% ipython --no-banner

In [1]: import numpy as np

In [2]: from numpy import linalg as LA

In [3]: np.set_printoptions(precision=2, suppress=True, linewidth=120)

In [4]: mat = np.loadtxt("layer0.csv", delimiter=",")

In [5]: mat
Out[5]: 
array([[ 1.8 , -1.2 ,  0.  ,  0.2 , -0.6 ,  0.1 ,  0.7 , -0.2 , -0.4 ,  0.7 ,  0.8 ,  1.2 ],
       [-0.9 ,  1.8 ,  0.  , -1.3 ,  0.1 ,  0.1 ,  1.6 ,  0.  ,  0.9 , -0.2 , -0.8 ,  0.1 ],
       [ 1.3 ,  1.4 , -0.5 ,  0.7 , -0.2 , -0.9 , -0.5 , -0.4 , -1.1 ,  0.7 , -0.4 ,  1.1 ],
       [-1.7 , -1.9 , -0.5 ,  1.5 , -0.8 ,  1.6 , -0.3 , -0.6 ,  0.9 , -1.  ,  0.6 ,  0.7 ],
       [-0.32,  1.2 ,  1.92, -0.25, -0.8 , -0.48, -1.63,  1.6 , -1.22, -2.34, -0.54,  0.82],
       [ 0.6 ,  1.5 , -1.7 ,  0.  , -0.9 ,  0.4 ,  1.1 ,  0.1 , -0.5 ,  1.4 ,  0.1 ,  1.1 ],
       [-0.5 ,  1.  ,  2.  , -1.  , -0.9 , -0.6 , -1.5 ,  1.9 , -0.9 , -2.9 , -0.7 ,  0.9 ],
       [ 0.3 , -1.4 , -1.8 ,  1.  ,  1.1 , -1.2 ,  1.5 , -0.7 , -0.4 , -0.3 , -1.6 ,  0.7 ],
       [-0.2 , -1.1 , -0.7 , -1.1 , -2.5 , -1.3 , -2.  , -1.1 ,  0.7 ,  0.8 , -0.4 , -0.8 ],
       [ 2.4 , -1.1 , -1.1 , -0.1 , -0.3 , -0.5 ,  0.6 , -0.4 , -0.5 ,  1.9 , -0.6 ,  1.7 ],
       [ 0.7 ,  0.4 , -1.7 , -0.4 ,  0.1 , -0.6 , -0.6 ,  0.8 , -1.7 ,  0.3 ,  0.2 , -0.7 ],
       [ 0.2 , -0.4 ,  0.  , -0.9 , -2.5 ,  1.7 ,  0.4 , -0.4 , -1.6 , -0.3 , -0.5 , -1.5 ]])

In [6]: rng = np.random.default_rng(70)

In [7]: lab = rng.permutation(12)

In [8]: lab
Out[8]: array([ 2, 11,  8,  6,  4,  9,  0,  1,  3,  5, 10,  7])

In [9]: A2 = mat[lab][:, lab]

In [10]: A2
Out[10]: 
array([[-0.5 ,  1.1 , -1.1 , -0.5 , -0.2 ,  0.7 ,  1.3 ,  1.4 ,  0.7 , -0.9 , -0.4 , -0.4 ],
       [ 0.  , -1.5 , -1.6 ,  0.4 , -2.5 , -0.3 ,  0.2 , -0.4 , -0.9 ,  1.7 , -0.5 , -0.4 ],
       [-0.7 , -0.8 ,  0.7 , -2.  , -2.5 ,  0.8 , -0.2 , -1.1 , -1.1 , -1.3 , -0.4 , -1.1 ],
       [ 2.  ,  0.9 , -0.9 , -1.5 , -0.9 , -2.9 , -0.5 ,  1.  , -1.  , -0.6 , -0.7 ,  1.9 ],
       [ 1.92,  0.82, -1.22, -1.63, -0.8 , -2.34, -0.32,  1.2 , -0.25, -0.48, -0.54,  1.6 ],
       [-1.1 ,  1.7 , -0.5 ,  0.6 , -0.3 ,  1.9 ,  2.4 , -1.1 , -0.1 , -0.5 , -0.6 , -0.4 ],
       [ 0.  ,  1.2 , -0.4 ,  0.7 , -0.6 ,  0.7 ,  1.8 , -1.2 ,  0.2 ,  0.1 ,  0.8 , -0.2 ],
       [ 0.  ,  0.1 ,  0.9 ,  1.6 ,  0.1 , -0.2 , -0.9 ,  1.8 , -1.3 ,  0.1 , -0.8 ,  0.  ],
       [-0.5 ,  0.7 ,  0.9 , -0.3 , -0.8 , -1.  , -1.7 , -1.9 ,  1.5 ,  1.6 ,  0.6 , -0.6 ],
       [-1.7 ,  1.1 , -0.5 ,  1.1 , -0.9 ,  1.4 ,  0.6 ,  1.5 ,  0.  ,  0.4 ,  0.1 ,  0.1 ],
       [-1.7 , -0.7 , -1.7 , -0.6 ,  0.1 ,  0.3 ,  0.7 ,  0.4 , -0.4 , -0.6 ,  0.2 ,  0.8 ],
       [-1.8 ,  0.7 , -0.4 ,  1.5 ,  1.1 , -0.3 ,  0.3 , -1.4 ,  1.  , -1.2 , -1.6 , -0.7 ]])

In [11]: np.allclose(A2, mat)
Out[11]: False

In [12]: np.round(LA.det(A2), 2), round(float(LA.det(mat[lab])), 2)
Out[12]: (np.float64(-2010.83), 2010.83)

In [13]: np.trace(A2)
Out[13]: np.float64(3.3)

In [14]: t3 = np.stack([A2, 3 * A2, A2[::-1]])

In [15]: np.einsum("bij,cij->bc", t3, t3)
Out[15]: 
array([[ 169.8 ,  509.39,   19.84],
       [ 509.39, 1528.17,   59.53],
       [  19.84,   59.53,  169.8 ]])

In [16]: t3.shape
Out[16]: (3, 12, 12)

In [17]: LA.matrix_rank(t3.reshape(3, -1))
Out[17]: np.int64(2)

In [18]: x = np.array([-3, 2, 0, 2, -2, -2, -2, 2, -3, 2, -2, -2])

In [19]: rhs = mat @ x

In [20]: coef, lr = np.zeros(12), 1 / LA.norm(mat, 2) ** 2

In [21]: for i in range(15):
    ...:     coef -= lr * mat.T @ (mat @ coef - rhs)
    ...:     if i % 5 == 0: print(i, round(LA.norm(mat @ coef - rhs), 2))
    ...: 
0 12.81
5 5.24
10 3.19

In [22]: round(float(LA.cond(mat)), 2)
Out[22]: 126.64

In [23]: x = np.array([-3, -1, 0, 2, -1, -1, 0, -1, -2, -1, 0, 0])

In [24]: rhs = mat @ x

In [25]: rhs
Out[25]: array([-3.  , -3.5 , -0.9 ,  9.  ,  3.72, -3.3 ,  2.8 ,  4.4 ,  2.2 , -6.  , -0.5 ,  2.7 ])

In [26]: np.round(LA.solve(mat, rhs + mat[:, 8]), 2) + 0
Out[26]: array([-3., -1.,  0.,  2., -1., -1.,  0., -1., -1., -1.,  0.,  0.])

In [27]: np.round(LA.solve(mat, mat[:, 3]), 2) + 0
Out[27]: array([0., 0., 0., 1., 0., 0., 0., 0., 0., 0., 0., 0.])

In [28]: np.round(LA.solve(mat, rhs), 2) + 0
Out[28]: array([-3., -1.,  0.,  2., -1., -1.,  0., -1., -2., -1.,  0.,  0.])

In [29]: A = np.load("w.npy")

In [30]: A
Out[30]: 
array([[ 0.96, -0.19, -0.04, -0.19],
       [-0.19,  0.04, -0.19, -0.96],
       [-0.04, -0.19,  0.96, -0.19],
       [-0.19, -0.96, -0.19,  0.04]])

In [31]: u, r1 = A[1], A[0]

In [32]: u @ u
Out[32]: np.float64(1.0)

In [33]: round(float(u @ r1), 2)
Out[33]: 0.0

In [34]: p = (u @ r1) / (u @ u) * u

In [35]: r1 - p
Out[35]: array([ 0.96, -0.19, -0.04, -0.19])

In [36]: np.round(np.outer(u, r1), 2) + 0
Out[36]: 
array([[-0.18,  0.04,  0.01,  0.04],
       [ 0.04, -0.01,  0.  , -0.01],
       [-0.18,  0.04,  0.01,  0.04],
       [-0.92,  0.18,  0.04,  0.18]])

In [37]: LA.matrix_rank(np.outer(u, r1))
Out[37]: np.int64(1)

In [38]: (r1 - p) @ u
Out[38]: np.float64(0.0)

In [39]: cent = 5 * np.array([[-1.3, -0.5, -0.1, -1.6, 0.3, -0.8, 0.7, -1.6],
    ...:     [-0.9, -1.0, 0.0, -1.5, 0.0, -2.1, 0.7, -1.3]])

In [40]: lab = rng.integers(0, 2, 14)

In [41]: data = cent[lab] + rng.normal(size=(14, 8))

In [42]: data
Out[42]: 
array([[ -2.98,  -5.51,  -0.34,  -6.5 ,   0.21,  -9.38,   4.25,  -7.31],
       [ -5.01,  -1.84,   0.31,  -7.56,  -0.12,  -4.63,   4.39,  -9.06],
       [ -8.2 ,  -2.57,   0.01,  -6.75,   2.19,  -3.9 ,   4.17,  -7.76],
       [ -6.53,  -1.16,  -0.8 ,  -7.59,   0.13,  -4.66,   3.38,  -7.23],
       [ -6.2 ,  -2.76,  -0.22,  -8.96,   3.02,  -5.1 ,   3.54,  -7.15],
       [ -7.83,  -3.19,  -0.15,  -5.77,   0.72,  -3.07,   2.47,  -6.79],
       [ -6.45,  -3.78,  -1.08,  -8.19,   0.58,  -5.28,   4.82,  -8.16],
       [ -6.08,  -5.86,   0.6 ,  -8.36,   0.76, -10.1 ,   2.85,  -7.37],
       [ -7.65,  -2.93,  -0.28,  -9.08,   3.32,  -4.08,   4.78,  -7.09],
       [ -4.08,  -3.09,  -0.11,  -8.07,   1.11,  -2.86,   4.62,  -8.37],
       [ -5.89,  -3.79,   0.41,  -8.74,   0.84,  -2.35,   3.04,  -7.72],
       [ -3.39,  -4.92,  -0.14,  -8.23,  -0.11,  -9.67,   3.28,  -7.81],
       [ -7.37,  -1.25,  -1.92,  -7.51,   1.75,  -3.18,   4.38,  -7.62],
       [ -4.88,  -6.69,   0.76,  -8.21,  -0.33, -10.12,   3.4 ,  -7.26]])

In [43]: q, r_ = LA.qr(data)

In [44]: np.trace(q @ q.T)
Out[44]: np.float64(8.0)

In [45]: ev, V = LA.eig(A)

In [46]: np.sort(LA.eigvals(A.T))
Out[46]: array([-1.,  1.,  1.,  1.])

In [47]: np.sort(LA.eigvals(LA.inv(A)))
Out[47]: array([-1.,  1.,  1.,  1.])

In [48]: lab = rng.permutation(8)

In [49]: A2 = data[:, lab] * rng.choice([-1, 1], 8)

In [50]: A2
Out[50]: 
array([[ 9.38,  6.5 , -5.51, -7.31, -4.25,  0.34,  2.98,  0.21],
       [ 4.63,  7.56, -1.84, -9.06, -4.39, -0.31,  5.01, -0.12],
       [ 3.9 ,  6.75, -2.57, -7.76, -4.17, -0.01,  8.2 ,  2.19],
       [ 4.66,  7.59, -1.16, -7.23, -3.38,  0.8 ,  6.53,  0.13],
       [ 5.1 ,  8.96, -2.76, -7.15, -3.54,  0.22,  6.2 ,  3.02],
       [ 3.07,  5.77, -3.19, -6.79, -2.47,  0.15,  7.83,  0.72],
       [ 5.28,  8.19, -3.78, -8.16, -4.82,  1.08,  6.45,  0.58],
       [10.1 ,  8.36, -5.86, -7.37, -2.85, -0.6 ,  6.08,  0.76],
       [ 4.08,  9.08, -2.93, -7.09, -4.78,  0.28,  7.65,  3.32],
       [ 2.86,  8.07, -3.09, -8.37, -4.62,  0.11,  4.08,  1.11],
       [ 2.35,  8.74, -3.79, -7.72, -3.04, -0.41,  5.89,  0.84],
       [ 9.67,  8.23, -4.92, -7.81, -3.28,  0.14,  3.39, -0.11],
       [ 3.18,  7.51, -1.25, -7.62, -4.38,  1.92,  7.37,  1.75],
       [10.12,  8.21, -6.69, -7.26, -3.4 , -0.76,  4.88, -0.33]])

In [51]: Uu, _, Vh = LA.svd(data.T @ A2)

In [52]: lab
Out[52]: array([5, 3, 1, 7, 6, 2, 0, 4])

In [53]: np.round(Uu @ Vh, 2) + 0
Out[53]: 
array([[ 0.,  0.,  0.,  0.,  0.,  0., -1.,  0.],
       [ 0.,  0.,  1.,  0.,  0.,  0.,  0.,  0.],
       [ 0.,  0.,  0.,  0.,  0., -1.,  0.,  0.],
       [ 0., -1.,  0.,  0.,  0.,  0.,  0.,  0.],
       [ 0.,  0.,  0.,  0.,  0.,  0.,  0.,  1.],
       [-1.,  0.,  0.,  0.,  0.,  0.,  0.,  0.],
       [ 0.,  0.,  0.,  0., -1.,  0.,  0.,  0.],
       [ 0.,  0.,  0.,  1.,  0.,  0.,  0.,  0.]])

In [54]: np.round(LA.lstsq(data, A2)[0], 2) + 0
Out[54]: 
array([[ 0.,  0.,  0.,  0.,  0.,  0., -1.,  0.],
       [ 0.,  0.,  1.,  0.,  0.,  0.,  0.,  0.],
       [ 0.,  0.,  0.,  0.,  0., -1.,  0.,  0.],
       [ 0., -1.,  0.,  0.,  0.,  0.,  0.,  0.],
       [ 0.,  0.,  0.,  0.,  0.,  0.,  0.,  1.],
       [-1.,  0.,  0.,  0.,  0.,  0.,  0.,  0.],
       [ 0.,  0.,  0.,  0., -1.,  0.,  0.,  0.],
       [ 0.,  0.,  0.,  1.,  0.,  0.,  0.,  0.]])

In [55]: arr = np.load("test6.npy")

In [56]: arr
Out[56]: 
array([[0, 1, 0, 0, 0, 0, 0, 1],
       [1, 0, 0, 0, 0, 0, 0, 0],
       [0, 0, 0, 0, 0, 0, 0, 0],
       [0, 0, 0, 0, 0, 0, 1, 1],
       [0, 0, 0, 0, 0, 0, 0, 0],
       [0, 0, 0, 0, 0, 0, 0, 1],
       [0, 0, 0, 1, 0, 0, 0, 0],
       [1, 0, 0, 1, 0, 1, 0, 0]])

In [57]: Uu, sig, Vh = LA.svd(arr)

In [58]: V = Vh[:(sig > 1e-8).sum()]

In [59]: x = arr[0] + 4 * arr[6] + rng.integers(2) * np.eye(8)[3]

In [60]: x
Out[60]: array([0., 1., 0., 4., 0., 0., 0., 1.])

In [61]: np.round(np.diag(V.T @ V), 2) + 0
Out[61]: array([1., 1., 0., 1., 0., 1., 1., 1.])

In [62]: A2 = np.array([[1, 1, 0],
    ...:     [1, -2, 1],
    ...:     [-1, -1, -2],
    ...:     [1, 2, -3],
    ...:     [-3, -1, 2],
    ...:     [-1, 1, 1],
    ...:     [2, 3, 3],
    ...:     [0, 2, -3]])

In [63]: A2.T @ arr.T
Out[63]: 
array([[ 1,  1,  0,  2,  0,  0,  1,  1],
       [ 0,  1,  0,  5,  0,  2,  2,  4],
       [-2,  0,  0,  0,  0, -3, -3, -2]])

In [64]: A2 @ arr
ValueError: matmul: Input operand 1 has a mismatch in its core dimension 0, with gufunc signature (n?,k),(k,m?)->(n?,m?) (size 8 is different from 3)


In [65]: np.vstack([arr, A2.T]).shape
Out[65]: (11, 8)

In [66]: LA.matrix_rank(np.vstack([arr, A2.T]))
Out[66]: np.int64(8)

In [67]: lab = rng.integers(0, 2, 7)

In [68]: J = (lab[:, None] == lab) * -2 + np.eye(7)

In [69]: J
Out[69]: 
array([[-1., -2.,  0.,  0., -2.,  0.,  0.],
       [-2., -1.,  0.,  0., -2.,  0.,  0.],
       [ 0.,  0., -1., -2.,  0., -2., -2.],
       [ 0.,  0., -2., -1.,  0., -2., -2.],
       [-2., -2.,  0.,  0., -1.,  0.,  0.],
       [ 0.,  0., -2., -2.,  0., -1., -2.],
       [ 0.,  0., -2., -2.,  0., -2., -1.]])

In [70]: lab = rng.permutation(7)

In [71]: lab
Out[71]: array([5, 0, 1, 4, 2, 3, 6])

In [72]: A2 = J[lab][:, lab]

In [73]: np.allclose(A2, J)
Out[73]: False

In [74]: np.sort(np.abs(LA.eigvals(A2)))
Out[74]: array([1., 1., 1., 1., 1., 5., 7.])

In [75]: [round(float(LA.det(J[:i, :i])), 2) + 0 for i in range(1, 8)]
Out[75]: [-1.0, -3.0, 3.0, 9.0, 15.0, 25.0, 35.0]

In [76]: np.all(LA.eigvalsh(J) > 0)
Out[76]: np.False_

In [77]: K = np.load("arr.npy")

In [78]: K
Out[78]: 
array([[0, 0, 1, 0, 1, 0, 0, 0, 0, 0],
       [0, 0, 0, 0, 0, 1, 1, 0, 0, 0],
       [1, 0, 0, 0, 1, 0, 0, 0, 0, 0],
       [0, 0, 0, 0, 0, 0, 0, 1, 1, 0],
       [1, 0, 1, 0, 0, 0, 0, 0, 0, 0],
       [0, 1, 0, 0, 0, 0, 1, 0, 0, 0],
       [0, 1, 0, 0, 0, 1, 0, 0, 0, 0],
       [0, 0, 0, 1, 0, 0, 0, 0, 1, 1],
       [0, 0, 0, 1, 0, 0, 0, 1, 0, 1],
       [0, 0, 0, 0, 0, 0, 0, 1, 1, 0]])

In [79]: np.allclose(K, K.T)
Out[79]: True

In [80]: round(float(LA.det(K)), 2)
Out[80]: 0.0

In [81]: LA.matrix_power(K, 3)
Out[81]: 
array([[2, 0, 3, 0, 3, 0, 0, 0, 0, 0],
       [0, 2, 0, 0, 0, 3, 3, 0, 0, 0],
       [3, 0, 2, 0, 3, 0, 0, 0, 0, 0],
       [0, 0, 0, 2, 0, 0, 0, 5, 5, 2],
       [3, 0, 3, 0, 2, 0, 0, 0, 0, 0],
       [0, 3, 0, 0, 0, 2, 3, 0, 0, 0],
       [0, 3, 0, 0, 0, 3, 2, 0, 0, 0],
       [0, 0, 0, 5, 0, 0, 0, 4, 5, 5],
       [0, 0, 0, 5, 0, 0, 0, 5, 4, 5],
       [0, 0, 0, 2, 0, 0, 0, 5, 5, 2]])

In [82]: (K + K.T) / 2
Out[82]: 
array([[0., 0., 1., 0., 1., 0., 0., 0., 0., 0.],
       [0., 0., 0., 0., 0., 1., 1., 0., 0., 0.],
       [1., 0., 0., 0., 1., 0., 0., 0., 0., 0.],
       [0., 0., 0., 0., 0., 0., 0., 1., 1., 0.],
       [1., 0., 1., 0., 0., 0., 0., 0., 0., 0.],
       [0., 1., 0., 0., 0., 0., 1., 0., 0., 0.],
       [0., 1., 0., 0., 0., 1., 0., 0., 0., 0.],
       [0., 0., 0., 1., 0., 0., 0., 0., 1., 1.],
       [0., 0., 0., 1., 0., 0., 0., 1., 0., 1.],
       [0., 0., 0., 0., 0., 0., 0., 1., 1., 0.]])

In [83]: K @ K
Out[83]: 
array([[2, 0, 1, 0, 1, 0, 0, 0, 0, 0],
       [0, 2, 0, 0, 0, 1, 1, 0, 0, 0],
       [1, 0, 2, 0, 1, 0, 0, 0, 0, 0],
       [0, 0, 0, 2, 0, 0, 0, 1, 1, 2],
       [1, 0, 1, 0, 2, 0, 0, 0, 0, 0],
       [0, 1, 0, 0, 0, 2, 1, 0, 0, 0],
       [0, 1, 0, 0, 0, 1, 2, 0, 0, 0],
       [0, 0, 0, 1, 0, 0, 0, 3, 2, 1],
       [0, 0, 0, 1, 0, 0, 0, 2, 3, 1],
       [0, 0, 0, 2, 0, 0, 0, 1, 1, 2]])

In [84]: np.round(np.sort(LA.eigvals(K).real), 2) + 0
Out[84]: array([-1.56, -1.  , -1.  , -1.  , -1.  , -1.  ,  0.  ,  2.  ,  2.  ,  2.56])

In [85]: u = np.array([1, 0])

In [86]: np.correlate(K[3], K[6], "full")
Out[86]: array([0, 0, 0, 0, 0, 0, 0, 0, 0, 0, 0, 1, 1, 0, 0, 1, 1, 0, 0])

In [87]: np.array([np.convolve(row, u, "same") for row in K])
Out[87]: 
array([[0, 0, 1, 0, 1, 0, 0, 0, 0, 0],
       [0, 0, 0, 0, 0, 1, 1, 0, 0, 0],
       [1, 0, 0, 0, 1, 0, 0, 0, 0, 0],
       [0, 0, 0, 0, 0, 0, 0, 1, 1, 0],
       [1, 0, 1, 0, 0, 0, 0, 0, 0, 0],
       [0, 1, 0, 0, 0, 0, 1, 0, 0, 0],
       [0, 1, 0, 0, 0, 1, 0, 0, 0, 0],
       [0, 0, 0, 1, 0, 0, 0, 0, 1, 1],
       [0, 0, 0, 1, 0, 0, 0, 1, 0, 1],
       [0, 0, 0, 0, 0, 0, 0, 1, 1, 0]])

In [88]: np.convolve(K[3], u)
Out[88]: array([0, 0, 0, 0, 0, 0, 0, 1, 1, 0, 0])

In [89]: E = np.loadtxt("dump.csv", delimiter=",")

In [90]: E
Out[90]: 
array([[ 3.,  3.,  1., -2.],
       [-2.,  3.,  3.,  1.],
       [ 1., -2.,  3.,  3.],
       [ 3.,  1., -2.,  3.]])

In [91]: t3 = np.stack([E, -1 * E, E[::-1]])

In [92]: LA.matrix_rank(t3.reshape(3, -1))
Out[92]: np.int64(2)

In [93]: LA.det(t3)
Out[93]: array([435., 435., 435.])

In [94]: LA.matrix_rank(t3)
Out[94]: array([4, 4, 4])

In [95]: np.einsum("bij,cij->bc", t3, t3)
Out[95]: 
array([[ 92., -92.,  16.],
       [-92.,  92., -16.],
       [ 16., -16.,  92.]])
